$ python3 -q
>>> import numpy as np
>>> np.set_printoptions(precision=3, suppress=True, linewidth=100)
>>> rnd = lambda a: np.round(a, 3) + 0
>>> A = np.loadtxt("w.csv", delimiter=",")
>>> A
array([[-1.448, -2.902, -1.416, -0.008, -2.909, -1.381],
       [-0.458, -0.879, -0.51 , -0.076, -1.04 , -0.454],
       [-0.12 , -0.192, -0.073,  0.005, -0.187, -0.116],
       [-1.775, -3.599, -1.798, -0.065, -3.668, -1.794],
       [-0.319, -0.456, -0.287, -0.03 , -0.556, -0.214],
       [-0.168, -0.314, -0.234,  0.058, -0.344, -0.164],
       [-0.773, -1.51 , -0.647,  0.039, -1.49 , -0.707],
       [-1.013, -2.033, -0.991, -0.024, -2.109, -1.006],
       [ 1.282,  2.497,  1.227,  0.027,  2.486,  1.229],
       [ 1.011,  1.722,  0.817,  0.087,  1.791,  0.813],
       [ 0.12 ,  0.051,  0.04 ,  0.   ,  0.145,  0.096],
       [ 1.083,  2.152,  1.052, -0.046,  2.175,  1.183],
       [-1.306, -2.6  , -1.267, -0.124, -2.718, -1.311],
       [-1.139, -2.09 , -1.071,  0.031, -2.23 , -1.063],
       [ 0.95 ,  1.894,  1.041, -0.003,  1.984,  1.039],
       [-0.066, -0.266, -0.144,  0.054, -0.262, -0.148],
       [-0.469, -0.875, -0.492,  0.041, -0.829, -0.452],
       [ 0.531,  0.954,  0.52 , -0.021,  0.975,  0.461],
       [-0.311, -0.506, -0.263, -0.09 , -0.609, -0.355],
       [ 1.18 ,  2.324,  1.134,  0.064,  2.319,  1.144],
       [ 0.143,  0.357,  0.182,  0.023,  0.303,  0.162],
       [-0.269, -0.447, -0.174,  0.024, -0.438, -0.217],
       [ 0.729,  1.326,  0.633,  0.068,  1.333,  0.635],
       [-0.103, -0.189, -0.138, -0.037, -0.274, -0.126],
       [-0.169, -0.468, -0.241, -0.053, -0.412, -0.216],
       [ 0.545,  0.939,  0.387,  0.027,  0.891,  0.488],
       [ 0.657,  1.249,  0.65 , -0.012,  1.301,  0.631],
       [ 1.32 ,  2.656,  1.284,  0.047,  2.724,  1.253],
       [-0.269, -0.448, -0.246,  0.024, -0.623, -0.176],
       [ 0.523,  0.95 ,  0.537,  0.035,  1.012,  0.4  ],
       [ 1.167,  2.378,  1.203,  0.043,  2.531,  1.111],
       [-0.785, -1.426, -0.722, -0.105, -1.408, -0.791],
       [-0.855, -1.792, -0.85 ,  0.027, -1.757, -0.828],
       [-0.77 , -1.532, -0.832,  0.051, -1.598, -0.705],
       [-1.135, -2.345, -1.207,  0.025, -2.252, -1.102],
       [-0.373, -0.869, -0.456,  0.03 , -0.828, -0.423],
       [ 0.597,  1.018,  0.562, -0.004,  1.034,  0.442],
       [-0.916, -1.909, -0.972,  0.015, -1.918, -0.925],
       [-0.942, -1.809, -0.944, -0.005, -1.932, -0.958]])
>>> Xs = (A - A.mean(axis=0)) / A.std(axis=0)
>>> np.argwhere(np.abs(Xs) > 2)
array([[ 3,  0],
       [ 3,  1],
       [ 3,  2],
       [ 3,  4],
       [ 3,  5],
       [12,  3],
       [31,  3]])
>>> rnd(Xs.std(axis=0))
array([1., 1., 1., 1., 1., 1.])
>>> beta = np.linalg.lstsq(np.delete(Xs, 1, axis=1), Xs[:, 1])[0]
>>> np.abs(beta).argmax()
np.int64(3)
